$ python3 -q
>>> import numpy as np
>>> np.set_printoptions(precision=1, suppress=True, linewidth=200)
>>> mat = np.loadtxt("sample2.csv", delimiter=",")
>>> mat
array([[-0.2,  0.6,  2.4,  0.2,  0.9, -0.5],
       [-0.3,  0.3, -0.9,  0.9, -0.4, -0.5],
       [ 1. , -1.4, -1.6, -2.2, -0.5,  1.7],
       [-0.6,  0.5, -1.4,  1.6, -0.6, -0.9],
       [-1.1,  1. , -1.8,  2.9, -0.9, -1.7],
       [-0.2,  0.3,  0.4,  0.6,  0.1, -0.4],
       [-0.5,  0.4, -0.7,  1.2, -0.3, -0.7]])
>>> np.abs(np.diag(np.linalg.qr(mat)[1])) > 1e-9
array([ True,  True, False, False, False, False])
>>> np.unique(mat.round(6), axis=0).shape
(7, 6)
>>> U, sv, vt = np.linalg.svd(mat)
>>> V = vt[:(sv > 1e-8).sum()]
>>> rng = np.random.default_rng(46)
>>> vec = mat[6] + 3 * mat[4] + rng.integers(2) * np.eye(6)[5]
>>> vec
array([-3.8,  3.5, -6. ,  9.8, -2.9, -4.8])
>>> np.allclose(V.T @ V @ vec, vec)
False
>>> np.diag(V.T @ V)
array([0.1, 0.1, 0.8, 0.6, 0.1, 0.2])
>>> W0 = np.array([[-1.3, 0.5, -0.7, 0.2, 0.7, -0.3, -0.4],
...     [2.5, -0.5, -0.7, 0.6, 0.0, 0.5, 1.5],
...     [0.7, -1.2, -0.5, -0.3, -1.0, -0.8, 0.1]])
>>> W0
array([[-1.3,  0.5, -0.7,  0.2,  0.7, -0.3, -0.4],
       [ 2.5, -0.5, -0.7,  0.6,  0. ,  0.5,  1.5],
       [ 0.7, -1.2, -0.5, -0.3, -1. , -0.8,  0.1]])
>>> Y = np.array([[-3, 1, -3],
...     [2, -4, 1],
...     [3, 2, 5],
...     [0, -2, 4],
...     [-1, 3, -1],
...     [3, 2, -4],
...     [1, 2, 0]])
>>> np.einsum("ij,ij->i", W0, W0)
array([3.2, 9.8, 3.9])
>>> np.vstack([W0, Y.T]).shape
(6, 7)
>>> np.linalg.matrix_rank(np.vstack([W0, Y.T]))
np.int64(6)
>>> vec = np.array([0, -2, 0, -1, 2, -2, 0])
>>> h1 = np.maximum(W0 @ vec, 0)
>>> np.maximum(W0 @ (3 * vec), 0)
array([2.4, 0. , 6.9])
>>> np.maximum(W0 @ vec, 0) - np.maximum(-W0 @ vec, 0)
array([ 0.8, -0.6,  2.3])
>>> np.tanh(W0 @ vec)
array([ 0.7, -0.5,  1. ])
>>> np.flatnonzero(h1 > 1e-9)
array([0, 2])
>>> W0.T @ h1
array([ 0.6, -2.4, -1.7, -0.5, -1.7, -2.1, -0.1])
>>> t3 = np.stack([W0, 3 * W0, W0[::-1]])
>>> np.linalg.norm(t3, axis=(1, 2))
array([ 4.1, 12.4,  4.1])
>>> np.einsum("bij,cij->bc", t3, t3)
array([[ 17. ,  50.9,   6.4],
       [ 50.9, 152.8,  19.2],
       [  6.4,  19.2,  17. ]])
>>> np.linalg.matrix_rank(t3)
array([3, 3, 3])
>>> ang = np.radians(120)
>>> r_ = np.eye(7)
>>> r_[5, 5] = r_[4, 4] = np.cos(ang)
>>> r_[5, 4], r_[4, 5] = -np.sin(ang), np.sin(ang)
>>> r_
array([[ 1. ,  0. ,  0. ,  0. ,  0. ,  0. ,  0. ],
       [ 0. ,  1. ,  0. ,  0. ,  0. ,  0. ,  0. ],
       [ 0. ,  0. ,  1. ,  0. ,  0. ,  0. ,  0. ],
       [ 0. ,  0. ,  0. ,  1. ,  0. ,  0. ,  0. ],
       [ 0. ,  0. ,  0. ,  0. , -0.5,  0.9,  0. ],
       [ 0. ,  0. ,  0. ,  0. , -0.9, -0.5,  0. ],
       [ 0. ,  0. ,  0. ,  0. ,  0. ,  0. ,  1. ]])
>>> Y = W0 @ r_.T
>>> np.allclose(np.linalg.norm(W0, axis=1), np.linalg.norm(Y, axis=1))
True
>>> np.linalg.svd(W0, compute_uv=False), np.linalg.svd(Y, compute_uv=False)
(array([3.5, 1.8, 1.2]), array([3.5, 1.8, 1.2]))
